% ipython --no-banner

In [1]: import numpy as np

In [2]: from numpy import linalg as LA

In [3]: np.set_printoptions(suppress=True, linewidth=200)

In [4]: J = np.load("data.npy")

In [5]: print(J)
[[2 0 0 0 0 0]
 [0 0 0 0 0 0]
 [0 0 2 0 0 0]
 [0 0 0 3 0 0]
 [0 0 0 0 3 0]
 [0 0 0 0 0 2]]

In [6]: # rank 5

In [7]: vals, evecs = LA.eigh(J)

In [8]: vec = np.array([3, 0, 3, 1, 3, 2])

In [9]: print(vec @ J @ vec)
74

In [10]: print(evecs * np.abs(vals) @ evecs.T)
[[2. 0. 0. 0. 0. 0.]
 [0. 0. 0. 0. 0. 0.]
 [0. 0. 2. 0. 0. 0.]
 [0. 0. 0. 3. 0. 0.]
 [0. 0. 0. 0. 3. 0.]
 [0. 0. 0. 0. 0. 2.]]

In [11]: print(np.abs(J).sum(axis=1).max(), np.abs(vals).max())
3 3.0

In [12]: print(evecs * np.maximum(vals, 0) @ evecs.T)
[[2. 0. 0. 0. 0. 0.]
 [0. 0. 0. 0. 0. 0.]
 [0. 0. 2. 0. 0. 0.]
 [0. 0. 0. 3. 0. 0.]
 [0. 0. 0. 0. 3. 0.]
 [0. 0. 0. 0. 0. 2.]]

In [13]: A = np.vander(np.arange(4) - 1, 4, increasing=True)

In [14]: print(A)
[[ 1 -1  1 -1]
 [ 1  0  0  0]
 [ 1  1  1  1]
 [ 1  2  4  8]]

In [15]: # row 3 is much longer than the rest

In [16]: def softmax(z):
    ...:     e = np.exp(z - z.max(axis=-1, keepdims=True))
    ...:     return e / e.sum(axis=-1, keepdims=True)
    ...: 

In [17]: print(np.round(softmax(A).sum(axis=1), 2))
[1. 1. 1. 1.]

In [18]: print(np.round(softmax(A[1] + -2), 2))
[0.48 0.17 0.17 0.17]

In [19]: print(np.round(softmax(10 * A[1]), 2) + 0)
[1. 0. 0. 0.]

In [20]: S = A @ A.T / np.sqrt(4)

In [21]: print(softmax(S)[1] @ A)
[1.  0.5 1.5 2. ]

In [22]: print(np.round(softmax(S), 2) + 0)
[[0.73 0.16 0.1  0.01]
 [0.25 0.25 0.25 0.25]
 [0.   0.   0.   0.99]
 [0.   0.   0.   1.  ]]

In [23]: print(np.round(softmax(S + np.triu(np.full(S.shape, -np.inf), 1)), 2) + 0)
[[1.   0.   0.   0.  ]
 [0.5  0.5  0.   0.  ]
 [0.1  0.16 0.74 0.  ]
 [0.   0.   0.   1.  ]]

In [24]: print(softmax(S).round(6).argmax(axis=1))
[0 0 3 3]

In [25]: r = LA.matrix_rank(J)

In [26]: print(r)
5

In [27]: null = LA.svd(J)[2][r:].T

In [28]: print([int(LA.matrix_rank(J[:, :j + 1])) for j in range(6)])
[1, 1, 2, 3, 4, 5]

In [29]: print(J @ null)
[[0.]
 [0.]
 [0.]
 [0.]
 [0.]
 [0.]]

In [30]: data = np.array([[-1.1, 0.1, -0.2, 0.5],
    ...:     [0.2, -2.3, 0.8, 0.3],
    ...:     [-0.8, -1.0, 2.0, 0.8],
    ...:     [0.15, -2.31, 0.74, 0.26]])

In [31]: print(round(float(LA.norm(data, 2) / LA.norm(data)), 2))
0.88

In [32]: print([round(float(x), 2) for x in LA.svd(data, compute_uv=False)[:3]])
[3.93, 1.85, 1.0]

In [33]: print(np.round(np.abs(LA.svd(data)[2][-1]), 2))
[0.43 0.1  0.13 0.89]

In [34]: print(np.argsort(-LA.norm(data, axis=0).round(6), kind="stable")[:3])
[1 2 0]

In [35]: arr = np.load("run7.npy")

In [36]: print(arr)
[[ 0.6 -0.9  0.   1.2]
 [ 1.4  0.3 -1.2 -0.8]
 [ 1.3  1.2 -3.9  0.5]]

In [37]: Y = arr / LA.norm(arr, axis=1)
Traceback (most recent call last):
  Cell In[37], line 1
    Y = arr / LA.norm(arr, axis=1)
ValueError: operands could not be broadcast together with shapes (3,4) (3,) 


In [38]: Y = arr / LA.norm(arr, axis=1, keepdims=True)

In [39]: cov = Y @ Y.T

In [40]: print((cov - 2 * np.eye(3)).round(6).argmax(axis=1))
[2 2 1]

In [41]: print((np.abs(cov) > 0.9).astype(int))
[[1 0 0]
 [0 1 0]
 [0 0 1]]

In [42]: print(np.round(np.degrees(np.arccos(np.clip(cov[0, 2], -1, 1))), 2))
87.53

In [43]: print(np.round(softmax(arr[2]), 2) + 0)
[0.42 0.38 0.   0.19]

In [44]: print(np.round(softmax(arr[2] + -2), 2) + 0)
[0.42 0.38 0.   0.19]

In [45]: S = arr @ arr.T / np.sqrt(4)

In [46]: print(np.round(softmax(S)[2] @ arr, 2))
[ 1.3   1.2  -3.89  0.5 ]

In [47]: Y = np.array([[-2, 3], [-3, 0]])

In [48]: Z = np.kron(Y, arr)

In [49]: print(Z.shape)
(6, 8)

In [50]: print(round(float(LA.norm(Z, 2)), 2), np.round(LA.norm(Y, 2) * LA.norm(arr, 2), 2))
19.1 19.1

In [51]: print(LA.matrix_rank(Z))
6

In [52]: print(Z.round(2))
[[ -1.2   1.8  -0.   -2.4   1.8  -2.7   0.    3.6]
 [ -2.8  -0.6   2.4   1.6   4.2   0.9  -3.6  -2.4]
 [ -2.6  -2.4   7.8  -1.    3.9   3.6 -11.7   1.5]
 [ -1.8   2.7  -0.   -3.6   0.   -0.    0.    0. ]
 [ -4.2  -0.9   3.6   2.4   0.    0.   -0.   -0. ]
 [ -3.9  -3.6  11.7  -1.5   0.    0.   -0.    0. ]]

In [53]: feats = np.load("block10.npy")

In [54]: print(feats.round(2))
[[-0.32 -0.68 -0.66]
 [ 0.85 -0.52  0.12]
 [-0.42 -0.53  0.74]]

In [55]: # orthonormal columns

In [56]: print(np.round(feats.T @ feats, 2) + 0)
[[1. 0. 0.]
 [0. 1. 0.]
 [0. 0. 1.]]

In [57]: print(np.round(LA.norm(feats, axis=0), 2))
[1. 1. 1.]

In [58]: E = np.load("mat.npy")

In [59]: print(E)
[[0 0 0]
 [3 0 0]
 [3 1 0]]

In [60]: # triangular: eigenvalues sit on the diagonal

In [61]: Uu, sigma, vt = LA.svd(E)

In [62]: evecs = vt[:(sigma > 1e-8).sum()]

In [63]: rng = np.random.default_rng(67)

In [64]: vec = E[0] + -2 * E[1] + rng.integers(2) * np.eye(3)[2]

In [65]: print(vec)
[-6.  0.  1.]

In [66]: print(np.round(np.diag(evecs.T @ evecs), 2))
[1. 1. 0.]

In [67]: print(np.allclose(evecs.T @ evecs @ vec, vec))
False

In [68]: print(np.round(evecs.T @ evecs, 2) + 0)
[[1. 0. 0.]
 [0. 1. 0.]
 [0. 0. 0.]]

In [69]: print(LA.matrix_rank(np.vstack([E, vec])))
3

In [70]: print(np.argsort(-LA.norm(E, axis=0).round(6), kind="stable")[:3])
[0 1 2]

In [71]: print(LA.matrix_rank(E, rtol=0.1))
2

In [72]: print(LA.cond(E) > 100)
True

In [73]: M = np.load("out11.npy")

In [74]: print(M)
[[ 0  2 -1 -1  1 -2]
 [-1  0 -2 -2 -2 -1]
 [ 1  2  2 -2 -1 -1]
 [-4  2 -9 -9 -7 -6]]

In [75]: r = LA.matrix_rank(M)

In [76]: print(r)
3

In [77]: null = LA.svd(M)[2][r:].T

In [78]: print(LA.matrix_rank(M.T @ M), LA.matrix_rank(M @ M.T))
3 3

In [79]: print(np.round(null @ null.T, 2))
[[ 0.84 -0.15 -0.33 -0.01 -0.08 -0.01]
 [-0.15  0.5  -0.13  0.22 -0.2   0.36]
 [-0.33 -0.13  0.21 -0.01  0.06 -0.2 ]
 [-0.01  0.22 -0.01  0.51 -0.39 -0.23]
 [-0.08 -0.2   0.06 -0.39  0.31  0.12]
 [-0.01  0.36 -0.2  -0.23  0.12  0.63]]

In [80]: print([int(LA.matrix_rank(M[:i])) for i in range(1, len(M) + 1)])
[1, 2, 3, 3]

In [81]: print([int(LA.matrix_rank(np.delete(M, i, axis=0))) for i in range(4)])
[3, 3, 2, 3]

In [82]: Uu, sigma, vt = LA.svd(M)

In [83]: evecs = vt[:(sigma > 1e-8).sum()]

In [84]: vec = M[3] + -3 * M[1] + rng.integers(2) * np.eye(6)[3]

In [85]: print(vec)
[-1.  2. -3. -3. -1. -3.]

In [86]: print(np.round(evecs.T @ evecs, 2))
[[ 0.16  0.15  0.33  0.01  0.08  0.01]
 [ 0.15  0.5   0.13 -0.22  0.2  -0.36]
 [ 0.33  0.13  0.79  0.01 -0.06  0.2 ]
 [ 0.01 -0.22  0.01  0.49  0.39  0.23]
 [ 0.08  0.2  -0.06  0.39  0.69 -0.12]
 [ 0.01 -0.36  0.2   0.23 -0.12  0.37]]

In [87]: print(np.allclose(evecs.T @ evecs @ vec, vec))
True

In [88]: print(np.allclose(M[:-1].T @ LA.lstsq(M[:-1].T, M[-1])[0], M[-1]))
True

In [89]: print(np.round(M @ LA.pinv(M) @ M, 2) + 0)
[[ 0.  2. -1. -1.  1. -2.]
 [-1.  0. -2. -2. -2. -1.]
 [ 1.  2.  2. -2. -1. -1.]
 [-4.  2. -9. -9. -7. -6.]]

In [90]: Uu, sigma, vt = LA.svd(M)

In [91]: print(sigma.round(2) + 0)
[16.85  4.03  2.62  0.  ]

In [92]: print(np.argmax(sigma[:-1] / (sigma[1:] + 1e-6)) + 1)
3

In [93]: Y = Uu[:, :3] @ np.diag(sigma[:3]) @ vt[:3]

In [94]: print(round(LA.norm(M - Y, 2), 2), np.round(sigma[3], 2))
0.0 0.0

In [95]: print(Y.round(2) + 0)
[[ 0.  2. -1. -1.  1. -2.]
 [-1.  0. -2. -2. -2. -1.]
 [ 1.  2.  2. -2. -1. -1.]
 [-4.  2. -9. -9. -7. -6.]]

In [96]: print(LA.matrix_rank(M, rtol=0.05))
3

In [97]: print(LA.matrix_rank(Y))
3
